$ python -q
>>> import numpy as np
>>> from numpy import linalg as LA
>>> np.set_printoptions(precision=4, suppress=True, linewidth=200, floatmode="fixed")
>>> mat = np.load("x.npy")
>>> mat
array([[ 0.1000,  0.6000, -0.5000],
       [-3.5000,  0.0000,  2.5000],
       [-0.5000, -0.4000, -1.0000],
       [ 1.0000,  0.8000, -2.1000],
       [-0.4000,  0.2000,  0.0000],
       [-0.4000, -0.1000, -0.6000],
       [-0.1000, -0.9000,  0.4000],
       [ 1.1000,  0.2000, -0.6000],
       [ 0.0000, -0.1000, -0.8000],
       [-0.3000,  0.0000,  0.1000],
       [-1.2000,  1.5000, -0.1000],
       [ 0.5000,  1.1000, -1.0000],
       [ 0.4000,  1.1000, -0.2000],
       [-0.7000, -0.6000,  0.1000],
       [-0.1000, -0.8000,  0.1000],
       [-0.5000, -0.3000, -0.9000],
       [ 0.4000, -0.4000, -0.8000],
       [ 0.1000,  1.3000, -0.4000],
       [ 0.9000, -1.6000, -0.2000],
       [-0.9000, -0.1000,  0.6000]])
>>> out = np.c_[mat[:, :1] @ np.array([[0]]), np.array([2, -2, 0, -2, -1, -2, 0, 2, 2, 2, -1, 0, 2, -2, -2, 2, 1, -2, -2, 0])]
>>> out
array([[ 0.0000,  2.0000],
       [ 0.0000, -2.0000],
       [ 0.0000,  0.0000],
       [ 0.0000, -2.0000],
       [ 0.0000, -1.0000],
       [ 0.0000, -2.0000],
       [ 0.0000,  0.0000],
       [ 0.0000,  2.0000],
       [ 0.0000,  2.0000],
       [ 0.0000,  2.0000],
       [ 0.0000, -1.0000],
       [ 0.0000,  0.0000],
       [ 0.0000,  2.0000],
       [ 0.0000, -2.0000],
       [ 0.0000, -2.0000],
       [ 0.0000,  2.0000],
       [ 0.0000,  1.0000],
       [ 0.0000, -2.0000],
       [ 0.0000, -2.0000],
       [ 0.0000,  0.0000]])
>>> LA.matrix_rank(np.c_[mat, out])
np.int64(4)
>>> LA.matrix_rank(out)
np.int64(1)
>>> lab = mat[:, 0] > np.median(mat[:, 0])
>>> r0 = mat[lab].mean(axis=0) - mat[~lab].mean(axis=0)
>>> np.argsort(-np.abs(r0).round(6), kind="stable")
array([0, 2, 1])
>>> print(((mat - mat.mean(axis=0)) @ r0 > 0).astype(int))
[1 0 1 1 0 0 0 1 1 0 0 1 1 0 0 0 1 1 1 0]
>>> (((mat - mat.mean(axis=0)) @ r0 > 0) == lab).mean()
np.float64(0.95)
>>> Xs = mat - mat.mean(axis=0)
>>> vecs = LA.svd(Xs)[2][:2]
>>> out = Xs - Xs @ vecs.T @ vecs
>>> out.std(axis=0)
array([0.2480, 0.0884, 0.2940])
>>> np.diag(vecs.T @ vecs)
array([0.6051, 0.9498, 0.4450])
>>> LA.norm(out, axis=1).round(6).argmax()
np.int64(2)
>>> A = np.load("test2.npy")
>>> print(A)
[[  1.1577  -4.3122   6.7661  -3.6670   0.3547  -2.6991]
 [ -1.3688   1.2451   5.2926  -0.0918  16.0216   3.2768]
 [ -0.6619   4.7146   4.1127   1.5509   7.9639  15.7201]
 [  0.2802   1.3577   0.4369  -0.5732   0.0269  -2.2377]
 [  0.4915   7.8351  -4.0451  -0.6775  11.5634   2.7630]
 [ -0.5163  -2.5112  -4.8048   3.9939   3.6848 -10.0378]
 [ -2.3865  -1.7583   2.7541  -0.0103  -3.3650  -2.5646]
 [ -1.9286  10.0597  -2.4681   0.0244   7.0222   7.1840]
 [  0.4551  -1.5337   6.3985  -8.2855   2.8380   9.1916]
 [  2.3567   4.4529  -5.2193 -10.2400   7.6914   8.4516]
 [ -1.9285   0.1635  -8.6594   5.2959  -0.0626  -2.4459]
 [ -1.2040   1.0166   0.6240   6.0491  -9.6147  -3.5907]
 [ -2.3984   1.7469  -4.0135   0.3134  -0.4462 -17.6899]
 [ -1.5951   3.2696  -2.7096  -1.5706   5.4048 -10.0451]
 [  4.4122   6.6950 -10.9857   9.0786   8.1508   1.5270]
 [  0.0253  -0.6862  -9.9782   1.6187  -0.4717 -10.3105]
 [  3.8967   3.1125  -7.9074   4.9788   9.4739  -0.8598]
 [  3.5285  -4.4700   9.3831  -3.5168  -8.4034   9.3709]
 [ -2.3845   4.9071  -4.4339  -4.5088   0.7940  -5.5123]
 [  3.0161  -4.5282  10.3563  -8.6627  -4.3910  -2.1185]
 [ -1.8058   3.6277  -4.1316   4.6979   0.7953  -3.8124]
 [ -1.3726   3.3816   4.7572  -3.3310  11.7914   1.3863]
 [  5.0408  -0.5543   0.0653  -3.3674   4.7589  -1.4932]
 [  3.0047  -1.6641   0.6064   0.9255  -2.0099  -6.0072]
 [ -0.8642  -4.7811  12.8844   1.5575  -1.6317   2.7988]]
>>> Q, vecs = LA.qr(A[:, :1])[0], LA.qr(A[:, 1:])[0]
>>> sig = LA.svd(Q.T @ vecs, compute_uv=False)
>>> (sig > 0.9).sum()
np.int64(0)
>>> np.round(LA.norm(Q @ Q.T - vecs @ vecs.T, 2), 4)
np.float64(1.0)
>>> gram = np.cov(A, rowvar=False)
>>> np.argwhere(np.triu(np.abs(np.corrcoef(A.T)) > 0.8, 1))
array([], shape=(0, 2), dtype=int64)
>>> M = np.load("case8.npy")
>>> print(M)
[[ -3  -3  -3  -3  -3  -3  -3  -3]
 [ -3  -6  -6  -6  -6  -6  -6  -6]
 [ -3  -6  -9  -9  -9  -9  -9  -9]
 [ -3  -6  -9 -12 -12 -12 -12 -12]
 [ -3  -6  -9 -12 -15 -15 -15 -15]
 [ -3  -6  -9 -12 -15 -18 -18 -18]
 [ -3  -6  -9 -12 -15 -18 -21 -21]
 [ -3  -6  -9 -12 -15 -18 -21 -24]]
>>> ev, vecs = LA.eigh(M)
>>> LA.eigvalsh(M @ M)
array([   0.6025,    0.7440,    1.0765,    1.8859,    4.2649,   14.2496,  100.2901, 7760.8865])
>>> print(ev)
[-88.0959 -10.0145  -3.7749  -2.0652  -1.3733  -1.0375  -0.8626  -0.7762]
>>> print(LA.svd(M, compute_uv=False))
[88.0959 10.0145  3.7749  2.0652  1.3733  1.0375  0.8626  0.7762]
